% ipython --no-banner

In [1]: import numpy as np

In [2]: import numpy.linalg as la

In [3]: np.set_printoptions(precision=3, suppress=True, linewidth=160)

In [4]: A = np.array([[1, -4, 16, -64],
   ...:     [1, -3, 9, -27],
   ...:     [1, -2, 4, -8],
   ...:     [1, -1, 1, -1],
   ...:     [1, 0, 0, 0],
   ...:     [1, 1, 1, 1],
   ...:     [1, 2, 4, 8],
   ...:     [1, 3, 9, 27],
   ...:     [1, 4, 16, 64]])

In [5]: A
Out[5]: 
array([[  1,  -4,  16, -64],
       [  1,  -3,   9, -27],
       [  1,  -2,   4,  -8],
       [  1,  -1,   1,  -1],
       [  1,   0,   0,   0],
       [  1,   1,   1,   1],
       [  1,   2,   4,   8],
       [  1,   3,   9,  27],
       [  1,   4,  16,  64]])

In [6]: # column 3 dominates

In [7]: x0 = np.array([-3, 1, 3, -3])

In [8]: A @ np.ones(4)
Out[8]: array([-51., -20.,  -5.,   0.,   1.,   4.,  15.,  40.,  85.])

In [9]: A @ np.eye(4)[0]
Out[9]: array([1., 1., 1., 1., 1., 1., 1., 1., 1.])

In [10]: np.einsum("ij,j->i", A, x0)
Out[10]: array([ 233,  102,   31,    2,   -3,   -2,  -13,  -54, -143])

In [11]: x0 = np.array([-5, 2, 2, -4])

In [12]: a = np.maximum(A @ x0, 0)

In [13]: np.flatnonzero(a > 1e-9)
Out[13]: array([0, 1, 2])

In [14]: A.T @ a
Out[14]: array([   421,  -1507,   5559, -20953])

In [15]: np.tanh(A @ x0)
Out[15]: array([ 1.   ,  1.   ,  1.   , -0.762, -1.   , -1.   , -1.   , -1.   , -1.   ])

In [16]: A * (a > 1e-9)[:, None]
Out[16]: 
array([[  1,  -4,  16, -64],
       [  1,  -3,   9, -27],
       [  1,  -2,   4,  -8],
       [  0,   0,   0,   0],
       [  0,   0,   0,   0],
       [  0,   0,   0,   0],
       [  0,   0,   0,   0],
       [  0,   0,   0,   0],
       [  0,   0,   0,   0]])

In [17]: np.maximum(A @ x0, 0) - np.maximum(-A @ x0, 0)
Out[17]: array([ 275,  115,   31,   -1,   -5,   -5,  -25,  -89, -221])

In [18]: x0 = np.array([3, 1, 4, 5])

In [19]: target = A @ x0

In [20]: np.round(la.pinv(A) @ A, 3) + 0
Out[20]: 
array([[1., 0., 0., 0.],
       [0., 1., 0., 0.],
       [0., 0., 1., 0.],
       [0., 0., 0., 1.]])

In [21]: rng = np.random.default_rng(678867)

In [22]: target = target + 0.05 * rng.normal(size=9)

In [23]: target
Out[23]: array([-257.08 ,  -98.995,  -23.035,    0.955,    2.909,   12.943,   61.091,  177.013,  391.019])

In [24]: b, *_ = la.lstsq(A, target)

In [25]: b
Out[25]: array([2.969, 1.013, 4.002, 5.   ])

In [26]: [round(float(la.norm(la.solve(A.T @ A + lam * np.eye(4), A.T @ target))), 2) for lam in (0, 1, 10, 100)]
Out[26]: [7.13, 6.94, 6.61, 6.24]

In [27]: B = np.c_[A[:, :3] @ np.array([[5, 8, 5], [3, 5, 4], [6, 4, 3]]), np.array([-3, 2, -3, 2, 3, 1, -2, -1, -1])]

In [28]: B
Out[28]: 
array([[ 89,  52,  37,  -3],
       [ 50,  29,  20,   2],
       [ 23,  14,   9,  -3],
       [  8,   7,   4,   2],
       [  5,   8,   5,   3],
       [ 14,  17,  12,   1],
       [ 35,  34,  25,  -2],
       [ 68,  59,  44,  -1],
       [113,  92,  69,  -1]])

In [29]: np.round(la.lstsq(A, B[:, 0])[0], 3) + 0
Out[29]: array([5., 3., 6., 0.])

In [30]: X = np.array([[-1, -1, 1, -1], [1, -1, 2, -2], [-2, -2, -3, -3]])

In [31]: X[0] = X[1]

In [32]: X
Out[32]: 
array([[ 1, -1,  2, -2],
       [ 1, -1,  2, -2],
       [-2, -2, -3, -3]])

In [33]: B = X[0, 0] * X[1:] - np.outer(X[1:, 0], X[0])

In [34]: B
Out[34]: 
array([[ 0,  0,  0,  0],
       [ 0, -4,  1, -7]])

In [35]: np.flatnonzero(~B.round(6).any(axis=1))
Out[35]: array([0])

In [36]: X[:, 0] / X[0, 0]
Out[36]: array([ 1.,  1., -2.])

In [37]: la.matrix_rank(B), la.matrix_rank(X)
Out[37]: (np.int64(1), np.int64(2))

In [38]: left, sigma, Vh = la.svd(X, full_matrices=False)

In [39]: np.cumsum(sigma ** 2) / np.sum(sigma ** 2)
Out[39]: array([0.565, 1.   , 1.   ])

In [40]: left.shape, sigma.shape, Vh.shape
Out[40]: ((3, 3), (3,), (3, 4))

In [41]: np.round(np.sqrt((sigma ** 2).sum()), 3), np.round(la.norm(X), 3)
Out[41]: (np.float64(6.782), np.float64(6.782))

In [42]: np.abs(Vh[0])
Out[42]: array([0.392, 0.392, 0.588, 0.588])

In [43]: np.abs(left[:, 0]).round(6).argmax()
Out[43]: np.int64(2)

In [44]: np.allclose(left * sigma @ Vh, X)
Out[44]: True

In [45]: [round(float(x), 3) for x in la.svd(X, compute_uv=False)[:3]]
Out[45]: [5.099, 4.472, 0.0]

In [46]: np.argsort(-la.norm(X, axis=0).round(6), kind="stable")[:3]
Out[46]: array([2, 3, 0])

In [47]: np.round(la.norm(X, 2) / la.norm(X), 3)
Out[47]: np.float64(0.752)

In [48]: J = np.load("a.npy")

In [49]: J
Out[49]: 
array([[-5.695, -0.632,  1.824, -1.704,  0.199,  1.242, -1.102,  1.343],
       [-3.049,  4.856, -4.207,  3.146, -2.271, -3.152, -3.615,  2.584],
       [-1.85 ,  2.552,  1.4  , -2.924,  0.676, -0.12 , -2.055,  2.279],
       [-0.96 ,  1.06 ,  1.638, -1.241, -0.209, -0.936, -0.458, -1.058],
       [-1.466,  5.651, -1.121,  5.85 , -0.073, -0.56 , -5.408,  1.164],
       [-0.383, -0.327,  2.574, -2.304,  1.008,  0.097, -2.702,  1.103],
       [-2.009,  0.756,  0.441, -2.404,  0.869, -3.159, -1.402, -0.512],
       [-6.068,  2.171,  2.337, -3.58 ,  0.563,  0.961,  1.619,  1.584],
       [-4.162, -1.117,  1.28 , -2.496, -1.408,  2.33 ,  0.896,  2.448],
       [-6.121,  3.286,  2.681, -3.455,  1.756,  0.604,  0.869,  0.294],
       [-6.312,  0.097,  3.337, -1.159,  0.4  ,  3.081,  1.473,  2.291],
       [-5.188,  2.521,  1.217, -1.642,  0.524,  2.074,  0.967,  1.965],
       [-5.555,  5.302,  2.029, -0.566,  2.204,  0.95 ,  0.432,  1.975],
       [-0.971,  0.516,  2.989, -3.456,  2.155, -1.2  , -0.888, -0.754],
       [-5.283,  0.82 ,  1.76 , -1.446, -0.42 ,  2.219,  2.132,  0.804],
       [-0.113,  5.22 , -0.912,  5.654, -3.114, -2.391, -4.135,  0.808],
       [-0.865,  3.434, -1.1  ,  3.338, -1.622, -1.91 , -2.716,  1.777],
       [-0.915, -0.324,  2.334, -2.707,  1.538, -0.943, -2.575,  1.821],
       [-3.426,  1.986,  2.27 , -2.007, -0.171,  0.317,  0.725, -0.757],
       [-2.289,  4.952, -1.423,  3.438, -2.563, -1.487, -6.138,  3.437],
       [-5.014,  1.32 ,  1.759, -2.261,  1.777,  1.429,  0.159,  1.692],
       [ 0.095,  0.242,  1.211, -2.478,  1.027, -1.594, -1.391, -1.117],
       [-1.695,  4.775, -3.925,  3.227, -3.691, -2.511, -5.617,  2.634],
       [-0.535,  0.91 ,  3.112, -1.853, -0.048, -2.031,  1.173,  0.488],
       [-1.786,  1.896,  2.54 , -0.841,  0.522,  0.165, -0.369,  0.759],
       [-0.454, -0.174,  0.851, -2.594, -0.756, -1.105, -0.34 , -0.378],
       [ 0.997,  0.079,  1.833, -2.286,  0.119, -1.161, -2.049, -1.128],
       [-4.468,  0.515,  3.067, -1.762, -0.524,  1.83 ,  2.227,  0.507],
       [-5.068,  2.562,  1.549, -1.373,  1.256,  2.155,  0.758, -0.396],
       [-1.436,  4.932, -0.807,  3.918, -2.062, -1.927, -4.878,  1.119]])

In [50]: cen = J - J.mean(axis=1)
---------------------------------------------------------------------------
ValueError                                Traceback (most recent call last)
Cell In[50], line 1
----> 1 cen = J - J.mean(axis=1)

ValueError: operands could not be broadcast together with shapes (30,8) (30,) 

In [51]: cen = J - J.mean(axis=0)

In [52]: left, sigma, Vh = la.svd(cen, full_matrices=False)

In [53]: np.round(cen.mean(axis=0), 3) + 0
Out[53]: array([0., 0., 0., 0., 0., 0., 0., 0.])

In [54]: round(float((sigma ** 2).sum() ** 2 / (sigma ** 4).sum()), 3)
Out[54]: 2.311

In [55]: sigma
Out[55]: array([24.674, 14.191,  7.408,  6.703,  6.19 ,  4.088,  3.125,  2.867])

In [56]: J.shape
Out[56]: (30, 8)

In [57]: round(float(la.norm(J)), 3)
Out[57]: 38.001

In [58]: la.svd(J, compute_uv=False)
Out[58]: array([24.684, 23.837, 11.129,  7.242,  6.201,  5.097,  4.003,  3.125])

In [59]: np.unravel_index(np.abs(J).argmax(), J.shape)
Out[59]: (np.int64(10), np.int64(0))

In [60]: cen = (J - J.mean(axis=0)) / J.std(axis=0)

In [61]: np.argwhere(np.abs(cen) > 2)
Out[61]: 
array([[ 1,  2],
       [ 4,  3],
       [15,  3],
       [15,  4],
       [19,  6],
       [22,  2],
       [22,  4]])

In [62]: b = la.lstsq(np.delete(cen, 5, axis=1), cen[:, 5])[0]

In [63]: np.abs(b).argmax()
Out[63]: np.int64(0)

In [64]: round(float(1 - np.var(cen[:, 5] - np.delete(cen, 5, axis=1) @ b)), 3)
Out[64]: 0.803

In [65]: x0 = np.array([1, 2, 1, 3, 2, 1, 0, 1])

In [66]: target = J @ x0

In [67]: np.round(la.solve(J.T @ J, J.T @ target), 3) + 0
Out[67]: array([1., 2., 1., 3., 2., 1., 0., 1.])

In [68]: target = target + 0.05 * rng.normal(size=30)

In [69]: target
Out[69]: 
array([ -7.254,   6.785,  -0.605,  -3.329,  26.676,  -2.076,  -9.202,  -6.507, -10.549,  -2.867,  -0.068,   1.187,  12.674,  -4.976,  -4.065,  18.553,  11.577,
        -3.423,  -4.006,  13.334,  -0.782,  -6.357,   6.322,  -2.911,   3.945, -10.742,  -5.878,  -4.452,   1.764,  14.421])

In [70]: b, *_ = la.lstsq(J, target)

In [71]: b.round()
Out[71]: array([ 1.,  2.,  1.,  3.,  2.,  1., -0.,  1.])

In [72]: b
Out[72]: array([ 1.001,  1.991,  0.993,  2.995,  1.994,  1.015, -0.014,  0.998])

In [73]: K = np.tanh(np.array([[-0.2, 0.8],
    ...:     [1.3, -0.2],
    ...:     [-0.5, -1.8],
    ...:     [-0.9, 0.2],
    ...:     [1.2, -0.5],
    ...:     [-0.1, 0.6],
    ...:     [0.4, -0.4],
    ...:     [-0.5, -0.7],
    ...:     [-0.2, -0.1],
    ...:     [-0.4, -0.5],
    ...:     [1.4, -2.6],
    ...:     [0.2, 0.1],
    ...:     [1.8, 0.4],
    ...:     [0.2, 1.9]]) @ np.array([[-0.4, 1.0, 0.5], [-0.3, 1.0, -1.1]]))

In [74]: K
Out[74]: 
array([[-0.159,  0.537, -0.753],
       [-0.43 ,  0.8  ,  0.701],
       [ 0.629, -0.98 ,  0.939],
       [ 0.291, -0.604, -0.585],
       [-0.319,  0.604,  0.818],
       [-0.139,  0.462, -0.611],
       [-0.04 ,  0.   ,  0.565],
       [ 0.388, -0.834,  0.478],
       [ 0.11 , -0.291,  0.01 ],
       [ 0.3  , -0.716,  0.336],
       [ 0.217, -0.834,  0.998],
       [-0.11 ,  0.291, -0.01 ],
       [-0.686,  0.976,  0.43 ],
       [-0.572,  0.97 , -0.963]])

In [75]: cen = (K - K.mean(axis=0)) / K.std(axis=0)

In [76]: cen.std(axis=0)
Out[76]: array([1., 1., 1.])

In [77]: b = la.lstsq(np.delete(cen, 2, axis=1), cen[:, 2])[0]

In [78]: b
Out[78]: array([-1.199, -1.52 ])

In [79]: def softmax(z):
    ...:     e = np.exp(z - z.max(axis=-1, keepdims=True))
    ...:     return e / e.sum(axis=-1, keepdims=True)
    ...: 

In [80]: softmax(K[13] + 4)
Out[80]: array([0.157, 0.736, 0.106])

In [81]: softmax(K).sum(axis=1)
Out[81]: array([1., 1., 1., 1., 1., 1., 1., 1., 1., 1., 1., 1., 1., 1.])

In [82]: att = K @ K.T / np.sqrt(3)

In [83]: softmax(att)[13] @ K
Out[83]: array([-0.233,  0.42 , -0.177])

In [84]: softmax(att).round(6).argmax(axis=1)
Out[84]: array([13, 12,  2,  3,  1, 13, 10,  2,  2,  2,  2, 12, 12, 13])
